In [1]: import numpy as np

In [2]: import numpy.linalg as la

In [3]: np.set_printoptions(precision=2, suppress=True, linewidth=140)

In [4]: M = np.array([[-5.0, -3.0, 0.0, 0.0, 0.0, 0.0, 0.0, 0.0],
   ...:     [-3.0, 2.0, -3.0, 0.0, 0.0, 0.0, 0.0, 0.0],
   ...:     [0.0, -3.0, -3.0, -3.0, 0.0, 0.0, 0.0, 0.0],
   ...:     [0.0, 0.0, -3.0, 5.0, -3.0, 0.0, 0.0, 0.0],
   ...:     [0.0, 0.0, 0.0, -3.0, -4.0, -3.0, 0.0, 0.0],
   ...:     [0.0, 0.0, 0.0, 0.0, -3.0, 3.0, -3.0, 0.0],
   ...:     [0.0, 0.0, 0.0, 0.0, 0.0, -3.0, 1.0, -3.0],
   ...:     [0.0, 0.0, 0.0, 0.0, 0.0, 0.0, -3.0, -2.0]])

In [5]: # equal to its transpose

In [6]: x0 = np.array([0, 0, 2, 0, 2, 0, 2, 1])

In [7]: y = M @ x0

In [8]: y
Out[8]: array([  0.,  -6.,  -6., -12.,  -8., -12.,  -1.,  -8.])

In [9]: np.round(la.solve(M, 2 * y), 2) + 0
Out[9]: array([0., 0., 4., 0., 4., 0., 4., 2.])

In [10]: np.round(la.solve(M, M[:, 6]), 2) + 0
Out[10]: array([0., 0., 0., 0., 0., 0., 1., 0.])

In [11]: x0 = np.array([0, 3, 0, 1, 2, 3, 1, 0])

In [12]: a = np.maximum(M @ x0, 0)

In [13]: np.tanh(M @ x0)
Out[13]: array([-1.  ,  1.  , -1.  , -0.76, -1.  ,  0.  , -1.  , -1.  ])

In [14]: np.flatnonzero(a > 1e-9)
Out[14]: array([1])

In [15]: M * (a > 1e-9)[:, None]
Out[15]: 
array([[-0., -0.,  0.,  0.,  0.,  0.,  0.,  0.],
       [-3.,  2., -3.,  0.,  0.,  0.,  0.,  0.],
       [ 0., -0., -0., -0.,  0.,  0.,  0.,  0.],
       [ 0.,  0., -0.,  0., -0.,  0.,  0.,  0.],
       [ 0.,  0.,  0., -0., -0., -0.,  0.,  0.],
       [ 0.,  0.,  0.,  0., -0.,  0., -0.,  0.],
       [ 0.,  0.,  0.,  0.,  0., -0.,  0., -0.],
       [ 0.,  0.,  0.,  0.,  0.,  0., -0., -0.]])

In [16]: a
Out[16]: array([0., 6., 0., 0., 0., 0., 0., 0.])

In [17]: ev, vecs = la.eigh(M)

In [18]: np.unique(ev.round(6) + 0, return_counts=True)[1]
Out[18]: array([1, 1, 1, 1, 1, 1, 1, 1])

In [19]: np.abs(vecs[:, -1]).round(6).argmax()
Out[19]: np.int64(3)

In [20]: ev
Out[20]: array([-6.79, -6.08, -4.32, -3.84,  1.1 ,  3.83,  5.84,  7.25])

In [21]: (ev > 1e-8).sum(), (ev < -1e-8).sum()
Out[21]: (np.int64(4), np.int64(4))

In [22]: mat = np.load("layer10.npy")

In [23]: mat
Out[23]: 
array([[-4, -1, -1, -2, -4, -3, -3,  0, -2, -1],
       [ 2,  5,  5,  4,  2,  3,  3,  6,  4,  5],
       [-7, -4, -4, -5, -7, -6, -6, -3, -5, -4],
       [-7, -4, -4, -5, -7, -6, -6, -3, -5, -4],
       [ 3,  6,  6,  5,  3,  4,  4,  7,  5,  6],
       [-7, -4, -4, -5, -7, -6, -6, -3, -5, -4]])

In [24]: # rows 2 and 3 are equal

In [25]: A2 = np.array([[2, 2], [2, 2], [-2, 1], [1, 1], [-1, 1], [-2, -2], [0, 0], [1, 2]])

In [26]: np.einsum("ik,kj->ji", M, A2)
Out[26]: 
array([[-16.,   4.,  -3.,  14.,   7.,  -3.,   3.,  -2.],
       [-16.,  -5., -12.,  -1.,  -1.,  -9.,   0.,  -4.]])

In [27]: np.einsum("ij,ij->i", M, M)
Out[27]: array([34., 22., 27., 43., 34., 27., 19., 13.])

In [28]: A2.T @ M.T
Out[28]: 
array([[-16.,   4.,  -3.,  14.,   7.,  -3.,   3.,  -2.],
       [-16.,  -5., -12.,  -1.,  -1.,  -9.,   0.,  -4.]])

In [29]: np.einsum("ik,kj->ij", M, A2)
Out[29]: 
array([[-16., -16.],
       [  4.,  -5.],
       [ -3., -12.],
       [ 14.,  -1.],
       [  7.,  -1.],
       [ -3.,  -9.],
       [  3.,   0.],
       [ -2.,  -4.]])

In [30]: left, s, Vh = la.svd(mat)

In [31]: vecs = Vh[:(s > 1e-8).sum()]

In [32]: rng = np.random.default_rng(46)

In [33]: x0 = mat[2] + -1 * mat[5] + rng.integers(2) * np.eye(10)[6]

In [34]: x0
Out[34]: array([0., 0., 0., 0., 0., 0., 1., 0., 0., 0.])

In [35]: la.matrix_rank(np.vstack([mat, x0]))
Out[35]: np.int64(3)

In [36]: np.diag(vecs.T @ vecs)
Out[36]: array([0.31, 0.17, 0.17, 0.1 , 0.31, 0.15, 0.15, 0.36, 0.1 , 0.17])

In [37]: m1 = np.loadtxt("x.csv", delimiter=",")

In [38]: m1
Out[38]: 
array([[0., 4., 5., 5., 1., 5., 0., 5., 1.],
       [4., 0., 4., 5., 5., 1., 5., 0., 5.],
       [5., 4., 0., 4., 5., 5., 1., 5., 0.],
       [5., 5., 4., 0., 4., 5., 5., 1., 5.],
       [1., 5., 5., 4., 0., 4., 5., 5., 1.],
       [5., 1., 5., 5., 4., 0., 4., 5., 5.],
       [0., 5., 1., 5., 5., 4., 0., 4., 5.],
       [5., 0., 5., 1., 5., 5., 4., 0., 4.],
       [1., 5., 0., 5., 1., 5., 5., 4., 0.]])

In [39]: # symmetric

In [40]: r0 = np.array([0, -1, 2])

In [41]: np.polyval(r0, m1[7])
Out[41]: array([-3.,  2., -3.,  1., -3., -3., -2.,  2., -2.])

In [42]: np.correlate(m1[7], m1[1], "full")
Out[42]: array([ 25.,   0.,  50.,  10.,  75.,  60.,  91.,  60., 115.,  58., 105.,  48.,  56.,  40.,  32.,   0.,  16.])

In [43]: x0 = np.array([0, 4, 0, 1, 1, 0, 4, 4, 0])

In [44]: la.norm(m1 @ x0) <= la.norm(m1, 2) * la.norm(x0) + 1e-9
Out[44]: np.True_

In [45]: m1 @ np.ones(9)
Out[45]: array([26., 29., 29., 34., 30., 34., 29., 29., 26.])

In [46]: m1 @ np.eye(9)[7]
Out[46]: array([5., 0., 5., 1., 5., 5., 4., 0., 4.])

In [47]: m1 * x0
Out[47]: 
array([[ 0., 16.,  0.,  5.,  1.,  0.,  0., 20.,  0.],
       [ 0.,  0.,  0.,  5.,  5.,  0., 20.,  0.,  0.],
       [ 0., 16.,  0.,  4.,  5.,  0.,  4., 20.,  0.],
       [ 0., 20.,  0.,  0.,  4.,  0., 20.,  4.,  0.],
       [ 0., 20.,  0.,  4.,  0.,  0., 20., 20.,  0.],
       [ 0.,  4.,  0.,  5.,  4.,  0., 16., 20.,  0.],
       [ 0., 20.,  0.,  5.,  5.,  0.,  0., 16.,  0.],
       [ 0.,  0.,  0.,  1.,  5.,  0., 16.,  0.,  0.],
       [ 0., 20.,  0.,  5.,  1.,  0., 20., 16.,  0.]])

In [48]: ev, vecs = la.eigh(m1)

In [49]: x0 = np.array([1, 4, 3, 1, 1, 5, 3, 5, 0])

In [50]: (np.sign(vecs[:, -1].round(6)) == np.sign(vecs[0, -1].round(6))).astype(int)
Out[50]: array([1, 1, 1, 1, 1, 1, 1, 1, 1])

In [51]: np.abs(m1).sum(axis=1).max(), round(float(np.abs(ev).max()), 2)
Out[51]: (np.float64(34.0), 29.76)

In [52]: la.eigvalsh(m1[1:, 1:])
Out[52]: array([-10.73,  -7.41,  -7.1 ,  -4.38,  -1.95,   1.09,   3.57,  26.92])

In [53]: X = np.diag(np.array([0, 1, 5, 3])) + 2 * np.eye(4, k=1) + 2 * np.eye(4, k=-1)

In [54]: X
Out[54]: 
array([[0., 2., 0., 0.],
       [2., 1., 2., 0.],
       [0., 2., 5., 2.],
       [0., 0., 2., 3.]])

In [55]: # equal to its transpose

In [56]: round(float(la.norm(X, "nuc")), 2)
Out[56]: 12.68

In [57]: la.norm(X, axis=0)
Out[57]: array([2.  , 3.  , 5.74, 3.61])

In [58]: np.round(la.norm(X, 2), 2)
Out[58]: np.float64(6.81)

In [59]: la.norm(X, axis=1).argmax()
Out[59]: np.int64(2)

In [60]: round(la.norm(X[3] - X[2]), 2)
Out[60]: np.float64(3.74)

In [61]: round(la.norm(X, 1), 2), round(float(la.norm(X, np.inf)), 2)
Out[61]: (np.float64(9.0), 9.0)

In [62]: Q, vecs = la.qr(X[:, :1])[0], la.qr(X[:, 1:])[0]

In [63]: s = la.svd(Q.T @ vecs, compute_uv=False)

In [64]: np.degrees(np.arccos(s.clip(0, 1)))
Out[64]: array([56.69])

In [65]: (s > 0.9).sum()
Out[65]: np.int64(0)

In [66]: s
Out[66]: array([0.55])

In [67]: np.all(la.eigvalsh(X) > 0)
Out[67]: np.False_

In [68]: [round(float(la.det(X[:i, :i])), 2) + 0 for i in range(1, 5)]
Out[68]: [0.0, -4.0, -20.0, -44.0]

In [69]: ev, vecs = la.eigh(X)

In [70]: la.eigvalsh(X + 3 * np.eye(4))
Out[70]: array([1.16, 4.28, 5.75, 9.81])

In [71]: (ev > 1e-8).sum(), (ev < -1e-8).sum()
Out[71]: (np.int64(3), np.int64(1))

In [72]: np.round(vecs @ np.diag(ev) @ vecs.T, 2) + 0
Out[72]: 
array([[0., 2., 0., 0.],
       [2., 1., 2., 0.],
       [0., 2., 5., 2.],
       [0., 0., 2., 3.]])

In [73]: np.round(vecs.T @ X @ vecs, 2) + 0
Out[73]: 
array([[-1.84,  0.  ,  0.  ,  0.  ],
       [ 0.  ,  1.28,  0.  ,  0.  ],
       [ 0.  ,  0.  ,  2.75,  0.  ],
       [ 0.  ,  0.  ,  0.  ,  6.81]])

In [74]: np.abs(vecs[:, -1])
Out[74]: array([0.09, 0.32, 0.84, 0.44])

In [75]: np.unique(ev.round(6) + 0, return_counts=True)[1]
Out[75]: array([1, 1, 1, 1])

In [76]: ev, vecs = la.eig(X)

In [77]: np.sort(la.eigvals(X @ X))
Out[77]: array([ 1.63,  3.38,  7.55, 46.43])

In [78]: np.sort(la.eigvals(la.inv(X)))
Out[78]: array([-0.54,  0.15,  0.36,  0.78])

In [79]: W0 = np.loadtxt("mat.csv", delimiter=",")

In [80]: W0
Out[80]: 
array([[5., 0., 0., 0., 0., 0., 0., 0., 0., 4., 0., 0.],
       [0., 5., 0., 4., 4., 0., 0., 0., 0., 0., 0., 0.],
       [0., 0., 5., 0., 0., 4., 4., 4., 4., 0., 4., 4.],
       [0., 4., 0., 5., 4., 0., 0., 0., 0., 0., 0., 0.],
       [0., 4., 0., 4., 5., 0., 0., 0., 0., 0., 0., 0.],
       [0., 0., 4., 0., 0., 5., 4., 4., 4., 0., 4., 4.],
       [0., 0., 4., 0., 0., 4., 5., 4., 4., 0., 4., 4.],
       [0., 0., 4., 0., 0., 4., 4., 5., 4., 0., 4., 4.],
       [0., 0., 4., 0., 0., 4., 4., 4., 5., 0., 4., 4.],
       [4., 0., 0., 0., 0., 0., 0., 0., 0., 5., 0., 0.],
       [0., 0., 4., 0., 0., 4., 4., 4., 4., 0., 5., 4.],
       [0., 0., 4., 0., 0., 4., 4., 4., 4., 0., 4., 5.]])

In [81]: # 3 blocks once reordered

In [82]: r0 = np.array([0, 0])

In [83]: np.correlate(W0[8], W0[4], "full")
Out[83]: array([ 0.,  0.,  0.,  0.,  0.,  0.,  0.,  0.,  0., 20., 16.,  0., 36., 36., 36., 57., 36., 36., 56., 16., 16., 16.,  0.])

In [84]: np.polyval(r0, W0[8])
Out[84]: array([0., 0., 0., 0., 0., 0., 0., 0., 0., 0., 0., 0.])

In [85]: lab = rng.permutation(12)

In [86]: lab
Out[86]: array([ 1,  8, 11,  2,  6,  4,  0,  3,  5,  9,  7, 10])

In [87]: A2 = W0[lab][:, lab]

In [88]: np.round(la.det(A2), 2), np.round(la.det(W0[lab]), 2)
Out[88]: (np.float64(3393.0), np.float64(-3393.0))

In [89]: np.sort(np.abs(la.eigvals(A2)))
Out[89]: array([ 1.,  1.,  1.,  1.,  1.,  1.,  1.,  1.,  1.,  9., 13., 29.])

In [90]: J = np.load("data.npy")

In [91]: J
Out[91]: 
array([[-2.,  1.,  0.,  0.,  0.,  0.,  0.],
       [ 0., -2.,  1.,  0.,  0.,  0.,  0.],
       [ 0.,  0., -2.,  1.,  0.,  0.,  0.],
       [ 0.,  0.,  0., -2.,  1.,  0.,  0.],
       [ 0.,  0.,  0.,  0., -2.,  1.,  0.],
       [ 0.,  0.,  0.,  0.,  0., -2.,  1.],
       [ 0.,  0.,  0.,  0.,  0.,  0., -2.]])

In [92]: A2 = J / np.sqrt((J ** 2).mean(axis=1, keepdims=True))

In [93]: la.matrix_rank(A2) == la.matrix_rank(J)
Out[93]: np.True_

In [94]: J - J.mean(axis=1, keepdims=True)
Out[94]: 
array([[-1.86,  1.14,  0.14,  0.14,  0.14,  0.14,  0.14],
       [ 0.14, -1.86,  1.14,  0.14,  0.14,  0.14,  0.14],
       [ 0.14,  0.14, -1.86,  1.14,  0.14,  0.14,  0.14],
       [ 0.14,  0.14,  0.14, -1.86,  1.14,  0.14,  0.14],
       [ 0.14,  0.14,  0.14,  0.14, -1.86,  1.14,  0.14],
       [ 0.14,  0.14,  0.14,  0.14,  0.14, -1.86,  1.14],
       [ 0.29,  0.29,  0.29,  0.29,  0.29,  0.29, -1.71]])

In [95]: A2[0]
Out[95]: array([-2.37,  1.18,  0.  ,  0.  ,  0.  ,  0.  ,  0.  ])

In [96]: r0, g = J[2], J[6]

In [97]: r0 @ g
Out[97]: np.float64(0.0)

In [98]: r0 @ r0
Out[98]: np.float64(5.0)

In [99]: pr = (r0 @ g) / (r0 @ r0) * r0

In [100]: (g - pr) @ r0
Out[100]: np.float64(0.0)

In [101]: la.matrix_rank(np.outer(r0, g))
Out[101]: np.int64(1)

In [102]: np.round(la.norm(r0 + g) ** 2 + la.norm(r0 - g) ** 2, 2)
Out[102]: np.float64(18.0)

In [103]: A2 = J / la.norm(J, axis=1, keepdims=True)

In [104]: C2 = A2 @ A2.T

In [105]: la.norm(A2, axis=1)
Out[105]: array([1., 1., 1., 1., 1., 1., 1.])

In [106]: C2[2]
Out[106]: array([ 0. , -0.4,  1. , -0.4,  0. ,  0. ,  0. ])

In [107]: C2
Out[107]: 
array([[ 1.  , -0.4 ,  0.  ,  0.  ,  0.  ,  0.  ,  0.  ],
       [-0.4 ,  1.  , -0.4 ,  0.  ,  0.  ,  0.  ,  0.  ],
       [ 0.  , -0.4 ,  1.  , -0.4 ,  0.  ,  0.  ,  0.  ],
       [ 0.  ,  0.  , -0.4 ,  1.  , -0.4 ,  0.  ,  0.  ],
       [ 0.  ,  0.  ,  0.  , -0.4 ,  1.  , -0.4 ,  0.  ],
       [ 0.  ,  0.  ,  0.  ,  0.  , -0.4 ,  1.  , -0.45],
       [ 0.  ,  0.  ,  0.  ,  0.  ,  0.  , -0.45,  1.  ]])

In [108]: Q, R = la.qr(C2)

In [109]: np.allclose(R.T @ R, C2.T @ C2)
Out[109]: True

In [110]: np.trace(Q @ Q.T)
Out[110]: np.float64(7.0)

In [111]: np.abs(np.diag(R))
Out[111]: array([1.08, 0.88, 0.82, 0.81, 0.8 , 0.83, 0.63])

In [112]: r0 = np.array([2, -3, 3, 0]) + 0.5

In [113]: A = np.eye(4) - 2 * np.outer(r0, r0) / (r0 @ r0)

In [114]: A
Out[114]: 
array([[ 0.5 ,  0.5 , -0.7 , -0.1 ],
       [ 0.5 ,  0.5 ,  0.7 ,  0.1 ],
       [-0.7 ,  0.7 ,  0.02, -0.14],
       [-0.1 ,  0.1 , -0.14,  0.98]])

In [115]: # equal to its transpose

In [116]: left, s, Vh = la.svd(A, full_matrices=False)

In [117]: np.round(left.T @ A @ Vh.T, 2) + 0
Out[117]: 
array([[1., 0., 0., 0.],
       [0., 1., 0., 0.],
       [0., 0., 1., 0.],
       [0., 0., 0., 1.]])

In [118]: np.cumsum(s ** 2) / np.sum(s ** 2)
Out[118]: array([0.25, 0.5 , 0.75, 1.  ])

In [119]: s
Out[119]: array([1., 1., 1., 1.])

In [120]: Q, R = la.qr(A)

In [121]: R.round(2) + 0
Out[121]: 
array([[-1.,  0.,  0.,  0.],
       [ 0., -1.,  0.,  0.],
       [ 0.,  0.,  1.,  0.],
       [ 0.,  0.,  0.,  1.]])

In [122]: np.trace(Q @ Q.T)
Out[122]: np.float64(4.0)

In [123]: Q.shape, R.shape
Out[123]: ((4, 4), (4, 4))

In [124]: abs(R[0, 0]), round(float(la.norm(A[:, 0])), 2)
Out[124]: (np.float64(1.0), 1.0)

In [125]: np.allclose(R.T @ R, A.T @ A)
Out[125]: True

In [126]: data = np.load("m.npy")

In [127]: data
Out[127]: 
array([[ 0. , -0.4,  2. , -0.6,  0.5,  1.4,  1.6, -0.1, -1.9],
       [-0.4,  0.7, -0.9, -1.3, -1.7,  1. , -0.1, -0.6, -1.1],
       [ 1.3,  1.3,  1.2, -0.1,  0.1, -0.8, -0.6,  1. ,  0. ],
       [ 1. ,  1.2,  0.5,  1.2,  1.1,  0.1,  0.8,  0.4,  0.9],
       [ 0.3, -0.6, -0.1, -1.7,  1.6, -0.4,  0.2,  1.1,  0.1],
       [ 1.6,  0.5, -0.9, -0.6,  0.4, -1.6, -1.1,  0.7,  0.2],
       [-0.2,  0.1, -0.8, -0.5, -0.4,  2.1, -0.6, -0.6,  0.4],
       [-0.4, -1.3, -1. , -0.7, -1.3, -0.8, -1.4, -0.4,  0.1],
       [-1.8, -1.6, -0.7,  0.1, -0.6,  0. , -1. ,  0.4,  2.1],
       [-0.8,  0.2, -0.6,  1. , -1.4, -1.4, -1.1,  0.1,  1. ],
       [-1.2, -0.1,  0.4, -1.2,  1.4, -1.3, -1.5, -0.4,  0.7],
       [-0.7,  0.6,  0.6,  0.5,  0.6,  1.6, -2.8, -0.6, -0.7],
       [ 1.1,  1.4, -1. , -0.1, -0.9,  1.6,  0.4,  1. , -0.9],
       [ 2. , -0.5, -1.8,  0.2, -0.3, -1.4,  0.8, -2.2, -0.9],
       [-0.2,  1.7,  0.1,  1.2, -0.2, -1. , -1.6, -0.4,  0.7],
       [ 2.5, -0.6,  0.2,  0.3,  1.4,  0.2,  1.6, -1. , -2. ],
       [ 0.1, -0.6,  1.7, -1.1,  3.4, -0.2, -0.1,  0.4,  0.1],
       [-0.1,  1.8, -0.1,  0.7, -0.3, -1. , -1.3,  0.3, -1.4],
       [ 0.2,  0.9,  0.1, -0.8, -1.5,  0.6, -0.2, -0.7,  0.3],
       [-0.1,  1.8,  1.7, -0.1,  0.9,  0. , -1.7, -0.8,  1.6],
       [-1.7,  0.6, -1. , -3.5,  1.2, -0.9,  1.7,  2.1,  0.4],
       [-1.8,  2.1, -1. ,  1.1,  3. , -0.3, -0.1,  0. ,  0.8],
       [ 6. , -6.5,  0. ,  8.5, -5. ,  0.5, -2. , -6.5, -1.5],
       [ 1. ,  0.9,  0.6, -1.3, -0.9, -1.8,  0. , -1.2,  0.7]])

In [128]: A2 = data / la.norm(data, axis=1, keepdims=True)

In [129]: C2 = A2 @ A2.T

In [130]: (C2 - 2 * np.eye(24)).round(6).argmax(axis=1)
Out[130]: array([15, 18,  5,  2, 16,  2,  1,  8,  7, 14, 16, 19,  1, 15, 17, 13,  4, 14,  1, 14,  4,  3, 13, 18])
